% ipython --no-banner

In [1]: import numpy as np

In [2]: np.set_printoptions(precision=2, suppress=True, linewidth=100)

In [3]: rnd = lambda a: np.round(a, 2) + 0

In [4]: data = np.diag(np.array([1, 0, 1, 0, 1])) + 3 * np.eye(5, k=1) + 3 * np.eye(5, k=-1)

In [5]: data
Out[5]: 
array([[1., 3., 0., 0., 0.],
       [3., 0., 3., 0., 0.],
       [0., 3., 1., 3., 0.],
       [0., 0., 3., 0., 3.],
       [0., 0., 0., 3., 1.]])

In [6]: # equal to its transpose

In [7]: Y = np.linalg.inv(data)

In [8]: rnd(np.linalg.slogdet(data)[0])
Out[8]: np.float64(1.0)

In [9]: print(rnd(np.linalg.det(data) * np.linalg.det(Y)))
1.0

In [10]: rnd(data @ Y)
Out[10]: 
array([[1., 0., 0., 0., 0.],
       [0., 1., 0., 0., 0.],
       [0., 0., 1., 0., 0.],
       [0., 0., 0., 1., 0.],
       [0., 0., 0., 0., 1.]])

In [11]: (np.abs(Y) > 1e-9).astype(int)
Out[11]: 
array([[1, 1, 1, 1, 1],
       [1, 1, 1, 1, 1],
       [1, 1, 1, 1, 1],
       [1, 1, 1, 1, 1],
       [1, 1, 1, 1, 1]])

In [12]: vals, V = np.linalg.eigh(data)

In [13]: rnd(V.T @ V)
Out[13]: 
array([[1., 0., 0., 0., 0.],
       [0., 1., 0., 0., 0.],
       [0., 0., 1., 0., 0.],
       [0., 0., 0., 1., 0.],
       [0., 0., 0., 0., 1.]])

In [14]: (vals > 1e-8).sum(), (vals < -1e-8).sum()
Out[14]: (np.int64(3), np.int64(2))

In [15]: rnd(vals)
Out[15]: array([-4.72, -2.54,  1.  ,  3.54,  5.72])

In [16]: print(rnd(np.linalg.eigvalsh(data + 2 * np.eye(5))))
[-2.72 -0.54  3.    5.54  7.72]

In [17]: rnd(vals.sum()), np.trace(data)
Out[17]: (np.float64(3.0), np.float64(3.0))

In [18]: Y = data[0, 0] * data[1:] - np.outer(data[1:, 0], data[0])

In [19]: Y
Out[19]: 
array([[ 0., -9.,  3.,  0.,  0.],
       [ 0.,  3.,  1.,  3.,  0.],
       [ 0.,  0.,  3.,  0.,  3.],
       [ 0.,  0.,  0.,  3.,  1.]])

In [20]: data[:, 0] / data[0, 0]
Out[20]: array([1., 3., 0., 0., 0.])

In [21]: np.linalg.matrix_rank(Y), np.linalg.matrix_rank(data)
Out[21]: (np.int64(4), np.int64(5))

In [22]: A = np.array([[8.95, 0.01, 3.03],
    ...:     [20.99, -0.02, 7.02],
    ...:     [-17.99, 0.03, -5.97],
    ...:     [-21.0, -0.03, -7.0],
    ...:     [-23.99, 0.0, -7.99]])

In [23]: A
Out[23]: 
array([[  8.95,   0.01,   3.03],
       [ 20.99,  -0.02,   7.02],
       [-17.99,   0.03,  -5.97],
       [-21.  ,  -0.03,  -7.  ],
       [-23.99,   0.  ,  -7.99]])

In [24]: W1 = np.array([[2, -1, -2, 1, 0], [-1, -1, 1, 0, -2], [-2, 1, -2, -1, 1]])

In [25]: c = np.array([1, 2, 0, 2, 1])

In [26]: act = np.maximum(A @ W1 + c, 0)

In [27]: print(np.linalg.matrix_rank(act))
4

In [28]: print(rnd(act))
[[12.83  0.    0.    7.92  4.01]
 [28.96  0.    0.   15.97  8.06]
 [ 0.   13.99 47.95  0.    0.  ]
 [ 0.   16.03 55.97  0.    0.  ]
 [ 0.   18.   63.96  0.    0.  ]]

In [29]: (act > 0).mean(axis=0)
Out[29]: array([0.4, 0.6, 0.6, 0.4, 0.4])

In [30]: basis = np.array([[-1, 0], [2, -3], [2, 3], [2, 1], [-1, -3]])

In [31]: print(rnd(act @ basis))
[[ -1.    -4.11]
 [ -5.08  -8.21]
 [123.88 101.88]
 [144.   119.82]
 [163.92 137.88]]

In [32]: (act @ basis).round(6).argmax(axis=1)
Out[32]: array([0, 0, 0, 0, 0])

In [33]: print(W1 @ basis)
[[ -6  -2]
 [  3  12]
 [ -3 -13]]

In [34]: [round(float(x), 2) for x in np.linalg.svd(A, compute_uv=False)[:3]]
Out[34]: [45.47, 0.06, 0.04]

In [35]: np.argsort(-np.linalg.norm(A, axis=0).round(6), kind="stable")[:3]
Out[35]: array([0, 2, 1])

In [36]: Y = np.array([[-2, -1, 1], [1, 3, -1]])

In [37]: basis = np.kron(Y, A)

In [38]: rnd(np.linalg.norm(basis, 2)), rnd(np.linalg.norm(Y, 2) * np.linalg.norm(A, 2))
Out[38]: (np.float64(176.12), np.float64(176.12))

In [39]: basis.shape
Out[39]: (10, 9)

In [40]: Y = A / np.sqrt((A ** 2).mean(axis=1, keepdims=True))

In [41]: rnd(Y[1])
Out[41]: array([1.64, 0.  , 0.55])

In [42]: rnd(np.linalg.norm(Y, axis=1))
Out[42]: array([1.73, 1.73, 1.73, 1.73, 1.73])

In [43]: F = np.load("m.npy")

In [44]: F
Out[44]: 
array([[  5.54,  -2.27,   2.  ],
       [ 12.08,   4.96,  -9.14],
       [  0.88,   0.14, -13.07],
       [ -5.05, -13.01,  -7.03],
       [ 10.8 ,  -9.19,   8.71]])

In [45]: Y = F / np.sqrt((F ** 2).mean(axis=1, keepdims=True))

In [46]: np.linalg.matrix_rank(F - F.mean(axis=1, keepdims=True))
Out[46]: np.int64(2)

In [47]: rnd(Y[4])
Out[47]: array([ 1.12, -0.96,  0.91])

In [48]: rnd(np.linalg.norm(Y, axis=1))
Out[48]: array([1.73, 1.73, 1.73, 1.73, 1.73])
